>>> import numpy as np
>>> import numpy.linalg as la
>>> np.set_printoptions(suppress=True, linewidth=100)
>>> def tidy(a):
...     return np.round(a, 3) + 0
... 
>>> J = np.load("layer11.npy")
>>> J
array([[-2.,  1.,  0.,  0.,  0.],
       [ 0., -2.,  1.,  0.,  0.],
       [ 0.,  0., -2.,  1.,  0.],
       [ 0.,  0.,  0., -2.,  1.],
       [ 0.,  0.,  0.,  0., -2.]])
>>> ev, evecs = la.eig(J)
>>> tidy(np.sort(la.eigvals(J @ J)))
array([4., 4., 4., 4., 4.])
>>> ev
array([-2., -2., -2., -2., -2.])
>>> r0 = np.array([3, -3, -3, 0])
>>> rng = np.random.default_rng(9494)
>>> mat = np.outer(rng.normal(size=16), r0) + 0.02 * rng.normal(size=(16, 4))
>>> tidy(mat)
array([[ 6.022, -6.069, -6.025, -0.014],
       [-4.67 ,  4.642,  4.656, -0.055],
       [ 2.471, -2.514, -2.453, -0.007],
       [-2.287,  2.22 ,  2.261,  0.025],
       [ 0.741, -0.722, -0.67 ,  0.015],
       [-4.085,  4.098,  4.065,  0.025],
       [-1.668,  1.649,  1.687, -0.009],
       [-0.999,  1.008,  0.987, -0.029],
       [-0.569,  0.542,  0.62 , -0.01 ],
       [-0.581,  0.575,  0.579, -0.014],
       [ 1.178, -1.166, -1.134,  0.003],
       [ 0.832, -0.803, -0.815,  0.018],
       [ 1.465, -1.481, -1.456,  0.012],
       [-0.432,  0.36 ,  0.383,  0.007],
       [ 3.347, -3.344, -3.35 , -0.026],
       [ 6.136, -6.155, -6.131,  0.003]])
>>> vec = np.array([-2, 2, -1, -2])
>>> rhs = mat @ vec
>>> tidy(la.solve(mat.T @ mat, mat.T @ rhs))
array([-2.,  2., -1., -2.])
>>> tidy(la.pinv(mat) @ mat)
array([[1., 0., 0., 0.],
       [0., 1., 0., 0.],
       [0., 0., 1., 0.],
       [0., 0., 0., 1.]])
>>> rhs = rhs + 0.02 * rng.normal(size=16)
>>> tidy(rhs)
array([-18.126,  14.081,  -7.514,   6.695,  -2.261,  12.26 ,   4.951,   3.108,   1.587,   1.8  ,
        -3.536,  -2.444,  -4.456,   1.168, -10.003, -18.441])
>>> c, *_ = la.lstsq(mat, rhs)
>>> tidy(la.norm(rhs - mat @ c))
np.float64(0.081)
>>> tidy(mat.T @ (rhs - mat @ c))
array([0., 0., 0., 0.])
>>> [round(float(la.norm(la.solve(mat.T @ mat + lam * np.eye(4), mat.T @ rhs))), 2) for lam in (0, 1, 10, 100)]
[3.57, 1.73, 1.7, 1.41]
>>> tidy(c)
array([-1.707,  2.271, -0.978, -1.92 ])
>>> Xs = (mat - mat.mean(axis=0)) / mat.std(axis=0)
>>> Xs.std(axis=0)
array([1., 1., 1., 1.])
>>> np.argwhere(np.abs(Xs) > 2)
array([[1, 3]])
>>> c = la.lstsq(np.delete(Xs, 2, axis=1), Xs[:, 2])[0]
>>> tidy(c)
array([-0.502,  0.498,  0.001])
>>> arr = np.loadtxt("block9.csv", delimiter=",")
>>> tidy(arr)
array([[0.286, 0.   , 0.143, 0.143, 0.429],
       [0.   , 0.3  , 0.2  , 0.2  , 0.3  ],
       [0.   , 0.182, 0.364, 0.273, 0.182],
       [0.429, 0.143, 0.286, 0.143, 0.   ],
       [0.154, 0.231, 0.231, 0.154, 0.231]])
>>> tidy(la.norm(mat[15] - mat[8]))
np.float64(11.635)
>>> tidy(la.norm(mat[15], 1)), tidy(la.norm(mat[15], np.inf))
(np.float64(18.424), np.float64(6.155))
>>> la.norm(mat, axis=1).argmax()
np.int64(15)
>>> tidy(la.norm(mat, 2))
np.float64(20.801)
>>> tidy(la.norm(mat, 1)), tidy(la.norm(mat, np.inf))
(np.float64(37.484), np.float64(18.424))
>>> q = arr.astype(float).copy()
>>> for j in range(5):
...     q[:, j] -= q[:, :j] @ (q[:, :j].T @ q[:, j])
...     q[:, j] /= la.norm(q[:, j])
... 
>>> tidy(q.T @ q)
array([[1., 0., 0., 0., 0.],
       [0., 1., 0., 0., 0.],
       [0., 0., 1., 0., 0.],
       [0., 0., 0., 1., 0.],
       [0., 0., 0., 0., 1.]])
>>> z = rng.permutation(5)
>>> Y = arr[:, z] * rng.choice([-1, 1], 5)
>>> tidy(Y)
array([[ 0.429, -0.286,  0.   ,  0.143, -0.143],
       [ 0.3  ,  0.   , -0.3  ,  0.2  , -0.2  ],
       [ 0.182,  0.   , -0.182,  0.364, -0.273],
       [ 0.   , -0.429, -0.143,  0.286, -0.143],
       [ 0.231, -0.154, -0.231,  0.231, -0.154]])
>>> Uu, _, VT = la.svd(arr.T @ Y)
>>> z
array([4, 0, 1, 2, 3])
>>> tidy(Uu @ VT)
array([[ 0., -1.,  0.,  0.,  0.],
       [ 0.,  0., -1.,  0.,  0.],
       [ 0.,  0.,  0.,  1.,  0.],
       [ 0.,  0.,  0.,  0., -1.],
       [ 1.,  0.,  0.,  0.,  0.]])
>>> tidy(la.lstsq(arr, Y)[0])
array([[ 0., -1.,  0.,  0.,  0.],
       [ 0.,  0., -1.,  0.,  0.],
       [ 0.,  0.,  0.,  1.,  0.],
       [ 0.,  0.,  0.,  0., -1.],
       [ 1.,  0.,  0.,  0.,  0.]])
>>> A = np.loadtxt("test17.csv", delimiter=",")
>>> A
array([[  5.,   7.,   9.,   8.],
       [  8.,  14.,  17.,  10.],
       [ 13.,  17.,  22.,  19.],
       [ 20.,  17.,  24.,  22.],
       [ 26.,  21.,  30.,  23.],
       [ 27.,  23.,  33.,  27.],
       [ 29.,  28.,  37.,  28.],
       [ 29.,  32.,  40.,  33.],
       [ 31.,  41.,  46.,  39.],
       [ 37.,  48.,  51.,  44.],
       [ 42.,  50.,  51.,  51.],
       [ 50.,  53.,  51.,  57.],
       [ 51.,  55.,  60.,  65.],
       [ 60.,  60.,  66.,  69.],
       [ 66.,  60.,  75.,  76.],
       [ 75.,  61.,  84.,  83.],
       [ 76.,  69.,  86.,  88.],
       [ 78.,  72.,  88.,  97.],
       [ 86.,  79.,  96., 102.],
       [ 89.,  85., 104., 109.],
       [ 90.,  86., 105., 111.],
       [ 90.,  86., 114., 115.],
       [ 98.,  93., 117., 119.],
       [ 99.,  98., 117., 125.],
       [100., 104., 118., 125.],
       [104., 104., 121., 128.]])
>>> vec = np.array([1, 1, 2, 0])
>>> rhs = A @ vec
>>> tidy(la.lstsq(A, rhs)[0])
array([1., 1., 2., 0.])
>>> rhs = rhs + 0.3 * rng.normal(size=26)
>>> tidy(rhs)
array([ 30.447,  56.299,  74.19 ,  85.319, 107.014, 116.287, 131.21 , 141.468, 163.765, 186.664,
       194.021, 204.615, 225.979, 251.508, 275.813, 303.881, 317.019, 326.102, 357.39 , 382.243,
       386.25 , 403.97 , 424.89 , 431.155, 440.279, 450.442])
>>> c, *_ = la.lstsq(A, rhs)
>>> tidy(c)
array([0.978, 0.984, 2.021, 0.011])
>>> r0 = np.array([0, 0, 0, 5, 1])
>>> g = np.array([0, 0])
>>> data = r0[:, None] + g[None, :]
>>> data
array([[0, 0],
       [0, 0],
       [0, 0],
       [5, 5],
       [1, 1]])
>>> # rank 1
>>> tidy(la.norm(data, 2) / la.norm(data))
np.float64(1.0)
>>> np.argsort(-la.norm(data, axis=0).round(6), kind="stable")[:3]
array([0, 1])
>>> [round(float(x), 3) for x in la.svd(data, compute_uv=False)[:3]]
[7.211, 0.0]
>>> Uu, sigma, VT = la.svd(data, full_matrices=False)
>>> np.allclose(Uu * sigma @ VT, data)
True
>>> (sigma > 1e-8).sum()
np.int64(1)
>>> tidy(Uu.T @ Uu)
array([[1., 0.],
       [0., 1.]])
>>> tidy(Uu.T @ data @ VT.T)
array([[7.211, 0.   ],
       [0.   , 0.   ]])
>>> tidy(sigma / sigma[0])
array([1., 0.])
>>> np.abs(Uu[:, 0]).round(6).argmax()
np.int64(3)
>>> np.cumsum(sigma ** 2) / np.sum(sigma ** 2)
array([1., 1.])
>>> Uu.shape, sigma.shape, VT.shape
((5, 2), (2,), (2, 2))
>>> tidy(sigma)
array([7.211, 0.   ])
>>> Uu, sigma, VT = la.svd(data)
>>> evecs = VT[:(sigma > 1e-8).sum()]
>>> vec = data[2] + 5 * data[4] + rng.integers(2) * np.eye(2)[0]
>>> vec
array([6., 5.])
>>> la.matrix_rank(np.vstack([data, vec]))
np.int64(2)
>>> la.lstsq(data[:-1].T, data[-1])[2]
np.int32(1)
>>> try:
...     la.inv(data)
... except la.LinAlgError as e:
...     print(repr(e))
... 
LinAlgError('Last 2 dimensions of the array must be square')
>>> np.unique(data.round(6), axis=0).shape
(3, 2)
>>> tidy(data @ la.pinv(data) @ data)
array([[0., 0.],
       [0., 0.],
       [0., 0.],
       [5., 5.],
       [1., 1.]])
>>> rank = la.matrix_rank(data)
>>> rank
np.int64(1)
>>> N = la.svd(data)[2][rank:].T
>>> tidy(N[:, 0] / N[np.abs(N[:, 0]).round(6).argmax(), 0])
array([ 1., -1.])
>>> [int(la.matrix_rank(data[:, :j + 1])) for j in range(2)]
[1, 1]
>>> N.shape
(2, 1)
>>> la.matrix_rank(data.T @ data), la.matrix_rank(data @ data.T)
(np.int64(1), np.int64(1))
>>> [int(la.matrix_rank(data[:i])) for i in range(1, len(data) + 1)]
[0, 0, 0, 1, 1]
>>> m1 = np.loadtxt("data.csv", delimiter=",")
>>> m1
array([[-2.,  6., -1.],
       [ 6., -2., -1.],
       [ 0.,  0.,  2.]])
>>> z = rng.permutation(3)
>>> z
array([1, 0, 2])
>>> Y = m1[z][:, z]
>>> np.diag(Y)
array([-2., -2.,  2.])
>>> Y
array([[-2.,  6., -1.],
       [ 6., -2., -1.],
       [ 0.,  0.,  2.]])
>>> np.trace(Y)
np.float64(-2.0)
>>> tidy(np.sort(np.abs(la.eigvals(Y))))
array([2., 4., 8.])
>>> ev, evecs = la.eig(Y)
>>> tidy(np.sort(la.eigvals(la.inv(Y))))
array([-0.125,  0.25 ,  0.5  ])
>>> tidy(np.sort(la.eigvals(Y.T)))
array([-8.,  2.,  4.])
